$ python -q
>>> import numpy as np
>>> import numpy.linalg as la
>>> np.set_printoptions(suppress=True, linewidth=140)
>>> data = np.loadtxt("layer11.csv", delimiter=",")
>>> print(data)
[[  1.5    -0.4    -0.9    -2.028]
 [  1.1     1.1     0.1     5.368]
 [  1.2    -0.3    -0.1    -1.506]
 [ -1.2    -0.1     0.3    -0.461]
 [ -0.2    -0.9     1.     -4.457]
 [  0.7    -0.2     0.2    -1.019]
 [  1.7    -0.1     0.     -0.519]
 [ -0.9     0.7     0.3     3.629]
 [  1.8    -2.     -0.5   -10.008]
 [  0.7    -0.4     0.2    -2.002]
 [  1.1    -0.1     1.4    -0.557]
 [  0.4     1.4     1.6     7.041]
 [  1.1    -0.4    -0.1    -1.941]
 [ -0.5     0.5    -0.1     2.498]
 [  0.5    -1.8     0.6    -8.933]
 [ -1.     -0.1     0.5    -0.464]
 [  1.1     1.     -0.5     5.014]
 [  1.4    -0.8     0.     -3.996]
 [  0.9    -0.8    -0.9    -4.002]
 [ -1.6    -0.1    -0.1    -0.442]
 [  0.7     0.8    -2.1     3.964]
 [ -1.6     0.2     0.5     0.947]
 [ -0.5    -1.6    -1.5    -7.982]
 [  0.6     0.6     0.8     3.034]
 [  1.1    -0.7    -0.7    -3.534]]
>>> # column 3 dominates
>>> idx = data[:, 0] > np.median(data[:, 0])
>>> u = data[idx].mean(axis=0) - data[~idx].mean(axis=0)
>>> print(u.round(3))
[ 1.551 -0.247 -0.357 -1.278]
>>> print(idx.astype(int))
[1 1 1 0 0 0 1 0 1 0 1 0 1 0 0 0 1 1 1 0 0 0 0 0 1]
>>> print(np.argsort(-np.abs(u).round(6), kind="stable"))
[0 3 2 1]
